% ipython --no-banner

In [1]: import numpy as np

In [2]: import numpy.linalg as la

In [3]: np.set_printoptions(precision=2, suppress=True, linewidth=200, sign=" ")

In [4]: m1 = np.load("mat.npy")

In [5]: m1
Out[5]: 
array([[ 1. , -1. , -0.8, -1.3,  0.5],
       [-1.7, -1.3, -0.5,  0.7, -1.2],
       [ 0.7, -2.1, -1.1, -0.1, -0.5],
       [-0.1,  0.2,  1. , -0.9, -1.7],
       [ 1.7,  1.4, -0.5, -0.4, -1.3],
       [-0.9,  0.1, -0.5, -0.4, -0.6],
       [-0.1,  0.8, -0.8,  0.7,  1.2],
       [ 0.1,  0.1,  2.1, -0.8,  1.6]])

In [6]: hat = m1 @ la.solve(m1.T @ m1, m1.T)

In [7]: hat @ m1[:, 1]
Out[7]: array([-1. , -1.3, -2.1,  0.2,  1.4,  0.1,  0.8,  0.1])

In [8]: print(la.matrix_rank(np.eye(8) - hat))
3

In [9]: print(np.round(la.eigvalsh(hat), 2) + 0)
[ 0.  0.  0.  1.  1.  1.  1.  1.]

In [10]: def softmax(z):
    ...:     e = np.exp(z - z.max(axis=-1, keepdims=True))
    ...:     return e / e.sum(axis=-1, keepdims=True)
    ...: 

In [11]: softmax(m1[3])
Out[11]: array([ 0.17,  0.22,  0.5 ,  0.07,  0.03])

In [12]: np.round(softmax(10 * m1[3]), 2) + 0
Out[12]: array([ 0.,  0.,  1.,  0.,  0.])

In [13]: S = m1 @ m1.T / np.sqrt(5)

In [14]: softmax(S).round(6).argmax(axis=1)
Out[14]: array([ 0,  1,  2,  3,  4,  1,  6,  7])

In [15]: J = np.load("block18.npy")

In [16]: print(J)
[[-4.24 -0.48  2.  ]
 [-1.17 -0.89  2.  ]
 [-2.24 -2.52  2.  ]
 [ 3.07 -6.99  2.  ]
 [ 1.81 -4.15  2.  ]
 [-1.99  0.61  2.  ]
 [-2.54 -1.4   2.  ]
 [ 1.67 -1.2   2.  ]
 [ 2.74  0.16  2.  ]
 [ 2.14 -5.45  2.  ]
 [-0.07 -2.64  2.  ]
 [ 0.28 -1.75  2.  ]
 [-0.76  2.07  2.  ]
 [ 3.24 -3.28  2.  ]
 [ 1.17 -2.66  2.  ]
 [ 0.07 -1.25  2.  ]
 [ 0.52 -3.26  2.  ]
 [ 1.46 -1.41  2.  ]
 [ 0.54 -3.93  2.  ]
 [ 0.63 -2.46  2.  ]
 [ 0.64 -0.53  2.  ]]

In [17]: rng = np.random.default_rng(63)

In [18]: A2 = J + rng.integers(-2, 3, (21, 1)) @ rng.integers(-2, 3, (1, 3))

In [19]: A2
Out[19]: 
array([[ -4.24,  -0.48,   2.  ],
       [ -1.17,  -0.89,   2.  ],
       [ -2.24,  -6.52,   2.  ],
       [  3.07, -10.99,   2.  ],
       [  1.81,  -8.15,   2.  ],
       [ -1.99,   4.61,   2.  ],
       [ -2.54,  -1.4 ,   2.  ],
       [  1.67,  -1.2 ,   2.  ],
       [  2.74,   2.16,   2.  ],
       [  2.14,  -3.45,   2.  ],
       [ -0.07,  -4.64,   2.  ],
       [  0.28,   2.25,   2.  ],
       [ -0.76,   4.07,   2.  ],
       [  3.24,  -1.28,   2.  ],
       [  1.17,   1.34,   2.  ],
       [  0.07,   0.75,   2.  ],
       [  0.52,  -1.26,   2.  ],
       [  1.46,  -1.41,   2.  ],
       [  0.54,   0.07,   2.  ],
       [  0.63,  -6.46,   2.  ],
       [  0.64,  -0.53,   2.  ]])

In [20]: A2 - J
Out[20]: 
array([[ 0.,  0.,  0.],
       [ 0.,  0.,  0.],
       [ 0., -4.,  0.],
       [ 0., -4.,  0.],
       [ 0., -4.,  0.],
       [ 0.,  4.,  0.],
       [ 0.,  0.,  0.],
       [ 0.,  0.,  0.],
       [ 0.,  2.,  0.],
       [ 0.,  2.,  0.],
       [ 0., -2.,  0.],
       [ 0.,  4.,  0.],
       [ 0.,  2.,  0.],
       [ 0.,  2.,  0.],
       [ 0.,  4.,  0.],
       [ 0.,  2.,  0.],
       [ 0.,  2.,  0.],
       [ 0.,  0.,  0.],
       [ 0.,  4.,  0.],
       [ 0., -4.,  0.],
       [ 0.,  0.,  0.]])

In [21]: np.round(softmax(10 * A2[14]), 2) + 0
Out[21]: array([ 0.,  0.,  1.])

In [22]: S = A2 @ A2.T / np.sqrt(3)

In [23]: print(softmax(S)[14] @ A2)
[ 1.1   2.32  2.  ]

In [24]: A2 = np.c_[J[:, :1] @ np.array([[-4]]), np.array([-1, -2, -1, 2, 1, 2, 1, -1, 1, -1, 0, 0, -2, 2, -2, -1, 2, -1, 0, -2, 1])]

In [25]: print(A2)
[[ 16.96  -1.  ]
 [  4.68  -2.  ]
 [  8.96  -1.  ]
 [-12.28   2.  ]
 [ -7.24   1.  ]
 [  7.96   2.  ]
 [ 10.16   1.  ]
 [ -6.68  -1.  ]
 [-10.96   1.  ]
 [ -8.56  -1.  ]
 [  0.28   0.  ]
 [ -1.12   0.  ]
 [  3.04  -2.  ]
 [-12.96   2.  ]
 [ -4.68  -2.  ]
 [ -0.28  -1.  ]
 [ -2.08   2.  ]
 [ -5.84  -1.  ]
 [ -2.16   0.  ]
 [ -2.52  -2.  ]
 [ -2.56   1.  ]]

In [26]: la.norm(la.qr(J)[0].T @ A2, axis=0) ** 2 / ((A2 ** 2).sum(axis=0) + 1e-12)
Out[26]: array([ 1.  ,  0.09])

In [27]: la.matrix_rank(A2)
Out[27]: np.int64(2)

In [28]: print(la.matrix_rank(np.c_[J, A2]))
4

In [29]: print(round(la.norm(J, 1), 2), round(float(la.norm(J, np.inf)), 2))
49.09 12.06

In [30]: round(float(la.norm(J, "nuc")), 2)
Out[30]: 28.85

In [31]: round(float(la.norm(J) ** 2 / la.norm(J, 2) ** 2), 2)
Out[31]: 1.38

In [32]: E = np.vander(np.arange(6) - 2, 4, increasing=True)

In [33]: E
Out[33]: 
array([[ 1, -2,  4, -8],
       [ 1, -1,  1, -1],
       [ 1,  0,  0,  0],
       [ 1,  1,  1,  1],
       [ 1,  2,  4,  8],
       [ 1,  3,  9, 27]])

In [34]: ang = np.radians(165)

In [35]: r_ = np.eye(4)

In [36]: r_[3, 3] = r_[2, 2] = np.cos(ang)

In [37]: r_[3, 2], r_[2, 3] = -np.sin(ang), np.sin(ang)

In [38]: r_
Out[38]: 
array([[ 1.  ,  0.  ,  0.  ,  0.  ],
       [ 0.  ,  1.  ,  0.  ,  0.  ],
       [ 0.  ,  0.  , -0.97,  0.26],
       [ 0.  ,  0.  , -0.26, -0.97]])

In [39]: A2 = E @ r_.T

In [40]: np.abs(A2 - E).max(axis=0)
Out[40]: array([  0.  ,   0.  ,  10.71,  55.41])

In [41]: r_[:, 1] @ r_[:, 3]
Out[41]: np.float64(0.0)

In [42]: print(la.svd(r_, compute_uv=False))
[ 1.  1.  1.  1.]

In [43]: print(softmax(E).sum(axis=1))
[ 1.  1.  1.  1.  1.  1.]

In [44]: S = E @ E.T / np.sqrt(4)

In [45]: np.round(softmax(S + np.triu(np.full(S.shape, -np.inf), 1)), 2) + 0
Out[45]: 
array([[ 1.  ,  0.  ,  0.  ,  0.  ,  0.  ,  0.  ],
       [ 1.  ,  0.  ,  0.  ,  0.  ,  0.  ,  0.  ],
       [ 0.33,  0.33,  0.33,  0.  ,  0.  ,  0.  ],
       [ 0.01,  0.1 ,  0.16,  0.73,  0.  ,  0.  ],
       [ 0.  ,  0.  ,  0.  ,  0.  ,  1.  ,  0.  ],
       [ 0.  ,  0.  ,  0.  ,  0.  ,  0.  ,  1.  ]])

In [46]: np.round(softmax(S), 2) + 0
Out[46]: 
array([[ 1.  ,  0.  ,  0.  ,  0.  ,  0.  ,  0.  ],
       [ 0.99,  0.  ,  0.  ,  0.  ,  0.  ,  0.  ],
       [ 0.17,  0.17,  0.17,  0.17,  0.17,  0.17],
       [ 0.  ,  0.  ,  0.  ,  0.  ,  0.  ,  1.  ],
       [ 0.  ,  0.  ,  0.  ,  0.  ,  0.  ,  1.  ],
       [ 0.  ,  0.  ,  0.  ,  0.  ,  0.  ,  1.  ]])

In [47]: x = np.array([1, -1, -3, -1])

In [48]: h = np.maximum(E @ x, 0)

In [49]: np.tanh(E @ x)
Out[49]: array([-0.76,  0.  ,  0.76, -1.  , -1.  , -1.  ])

In [50]: print(np.maximum(E @ (3 * x), 0))
[ 0  0  3  0  0  0]

In [51]: E.T @ h
Out[51]: array([ 1,  0,  0,  0])

In [52]: E * (h > 1e-9)[:, None]
Out[52]: 
array([[ 0,  0,  0,  0],
       [ 0,  0,  0,  0],
       [ 1,  0,  0,  0],
       [ 0,  0,  0,  0],
       [ 0,  0,  0,  0],
       [ 0,  0,  0,  0]])

In [53]: feats = np.load("m.npy")

In [54]: feats
Out[54]: 
array([[12.,  9., -9.,  3., -6.],
       [ 9., 12., -9.,  3., -6.],
       [-9., -9., 12., -3.,  6.],
       [ 3.,  3., -3.,  4., -2.],
       [-6., -6.,  6., -2.,  7.]])

In [55]: # symmetric, so the eigenvalues are real

In [56]: Lm = la.cholesky(feats)

In [57]: print(Lm)
[[ 3.46  0.    0.    0.    0.  ]
 [ 2.6   2.29  0.    0.    0.  ]
 [-2.6  -0.98  2.07  0.    0.  ]
 [ 0.87  0.33 -0.21  1.76  0.  ]
 [-1.73 -0.65  0.41 -0.11  1.84]]

In [58]: np.diag(Lm) ** 2
Out[58]: array([ 12.  ,   5.25,   4.29,   3.1 ,   3.39])

In [59]: Lm @ Lm.T
Out[59]: 
array([[12.,  9., -9.,  3., -6.],
       [ 9., 12., -9.,  3., -6.],
       [-9., -9., 12., -3.,  6.],
       [ 3.,  3., -3.,  4., -2.],
       [-6., -6.,  6., -2.,  7.]])

In [60]: mat = np.load("arr.npy")

In [61]: mat
Out[61]: 
array([[ 0.72,  0.28,  0.1 ,  0.24, -0.08,  0.05, -0.18,  0.13],
       [ 0.28,  0.73, -0.09, -0.23,  0.08, -0.05,  0.18, -0.13],
       [ 0.1 , -0.09,  0.97, -0.08,  0.03, -0.02,  0.06, -0.04],
       [ 0.24, -0.23, -0.08,  0.8 ,  0.07, -0.05,  0.15, -0.11],
       [-0.08,  0.08,  0.03,  0.07,  0.98,  0.02, -0.05,  0.04],
       [ 0.05, -0.05, -0.02, -0.05,  0.02,  0.99,  0.04, -0.02],
       [-0.18,  0.18,  0.06,  0.15, -0.05,  0.04,  0.88,  0.09],
       [ 0.13, -0.13, -0.04, -0.11,  0.04, -0.02,  0.09,  0.94]])

In [62]: np.abs(np.diag(la.qr(mat)[1])) > 1e-9
Out[62]: array([ True,  True,  True,  True,  True,  True,  True, False])

In [63]: np.allclose(mat[:-1].T @ la.lstsq(mat[:-1].T, mat[-1])[0], mat[-1])
Out[63]: True

In [64]: print(mat @ la.pinv(mat) @ mat)
[[ 0.72  0.28  0.1   0.24 -0.08  0.05 -0.18  0.13]
 [ 0.28  0.73 -0.09 -0.23  0.08 -0.05  0.18 -0.13]
 [ 0.1  -0.09  0.97 -0.08  0.03 -0.02  0.06 -0.04]
 [ 0.24 -0.23 -0.08  0.8   0.07 -0.05  0.15 -0.11]
 [-0.08  0.08  0.03  0.07  0.98  0.02 -0.05  0.04]
 [ 0.05 -0.05 -0.02 -0.05  0.02  0.99  0.04 -0.02]
 [-0.18  0.18  0.06  0.15 -0.05  0.04  0.88  0.09]
 [ 0.13 -0.13 -0.04 -0.11  0.04 -0.02  0.09  0.94]]

In [65]: np.unique(mat.round(6), axis=0).shape
Out[65]: (8, 8)

In [66]: w, vecs = la.eigh(mat)

In [67]: x = np.array([2, 2, -1, -2, 1, 2, 3, 1])

In [68]: vecs * np.maximum(w, 0) @ vecs.T
Out[68]: 
array([[ 0.72,  0.28,  0.1 ,  0.24, -0.08,  0.05, -0.18,  0.13],
       [ 0.28,  0.73, -0.09, -0.23,  0.08, -0.05,  0.18, -0.13],
       [ 0.1 , -0.09,  0.97, -0.08,  0.03, -0.02,  0.06, -0.04],
       [ 0.24, -0.23, -0.08,  0.8 ,  0.07, -0.05,  0.15, -0.11],
       [-0.08,  0.08,  0.03,  0.07,  0.98,  0.02, -0.05,  0.04],
       [ 0.05, -0.05, -0.02, -0.05,  0.02,  0.99,  0.04, -0.02],
       [-0.18,  0.18,  0.06,  0.15, -0.05,  0.04,  0.88,  0.09],
       [ 0.13, -0.13, -0.04, -0.11,  0.04, -0.02,  0.09,  0.94]])

In [69]: print(vecs * np.abs(w) @ vecs.T)
[[ 0.72  0.28  0.1   0.24 -0.08  0.05 -0.18  0.13]
 [ 0.28  0.73 -0.09 -0.23  0.08 -0.05  0.18 -0.13]
 [ 0.1  -0.09  0.97 -0.08  0.03 -0.02  0.06 -0.04]
 [ 0.24 -0.23 -0.08  0.8   0.07 -0.05  0.15 -0.11]
 [-0.08  0.08  0.03  0.07  0.98  0.02 -0.05  0.04]
 [ 0.05 -0.05 -0.02 -0.05  0.02  0.99  0.04 -0.02]
 [-0.18  0.18  0.06  0.15 -0.05  0.04  0.88  0.09]
 [ 0.13 -0.13 -0.04 -0.11  0.04 -0.02  0.09  0.94]]

In [70]: round(x @ mat @ x, 2)
Out[70]: np.float64(24.62)
